% ipython --no-banner

In [1]: import numpy as np

In [2]: np.set_printoptions(precision=2, suppress=True, linewidth=100)

In [3]: def rd(a):
   ...:     return np.round(a, 2) + 0
   ...: 

In [4]: data = np.loadtxt("case6.csv", delimiter=",")

In [5]: data
Out[5]: 
array([[ 4., -3.,  0.,  0.,  0.,  0.,  0.,  0.,  0.,  0.,  0.,  0.,  0.,  0.,  0.],
       [-3.,  7., -3.,  0.,  0.,  0.,  0.,  0.,  0.,  0.,  0.,  0.,  0.,  0.,  0.],
       [ 0., -3.,  1., -3.,  0.,  0.,  0.,  0.,  0.,  0.,  0.,  0.,  0.,  0.,  0.],
       [ 0.,  0., -3.,  0., -3.,  0.,  0.,  0.,  0.,  0.,  0.,  0.,  0.,  0.,  0.],
       [ 0.,  0.,  0., -3.,  4., -3.,  0.,  0.,  0.,  0.,  0.,  0.,  0.,  0.,  0.],
       [ 0.,  0.,  0.,  0., -3.,  9., -3.,  0.,  0.,  0.,  0.,  0.,  0.,  0.,  0.],
       [ 0.,  0.,  0.,  0.,  0., -3.,  0., -3.,  0.,  0.,  0.,  0.,  0.,  0.,  0.],
       [ 0.,  0.,  0.,  0.,  0.,  0., -3.,  3., -3.,  0.,  0.,  0.,  0.,  0.,  0.],
       [ 0.,  0.,  0.,  0.,  0.,  0.,  0., -3.,  5., -3.,  0.,  0.,  0.,  0.,  0.],
       [ 0.,  0.,  0.,  0.,  0.,  0.,  0.,  0., -3.,  2., -3.,  0.,  0.,  0.,  0.],
       [ 0.,  0.,  0.,  0.,  0.,  0.,  0.,  0.,  0., -3.,  2., -3.,  0.,  0.,  0.],
       [ 0.,  0.,  0.,  0.,  0.,  0.,  0.,  0.,  0.,  0., -3.,  3., -3.,  0.,  0.],
       [ 0.,  0.,  0.,  0.,  0.,  0.,  0.,  0.,  0.,  0.,  0., -3.,  0., -3.,  0.],
       [ 0.,  0.,  0.,  0.,  0.,  0.,  0.,  0.,  0.,  0.,  0.,  0., -3.,  6., -3.],
       [ 0.,  0.,  0.,  0.,  0.,  0.,  0.,  0.,  0.,  0.,  0.,  0.,  0., -3.,  6.]])

In [6]: # equal to its transpose

In [7]: r0 = np.array([5, 8, 6, 7, 9, 0, 8, 5, 0, 8, 2, 1, 1, 1, 5])

In [8]: out = data + np.outer(r0, np.eye(15)[8])

In [9]: rd(np.linalg.det(out) / np.linalg.det(data)), rd(1 + np.linalg.solve(data, r0)[8])
Out[9]: (np.float64(-0.21), np.float64(-0.21))

In [10]: np.linalg.matrix_rank(np.linalg.inv(out) - np.linalg.inv(data), tol=1e-8)
Out[10]: np.int64(1)
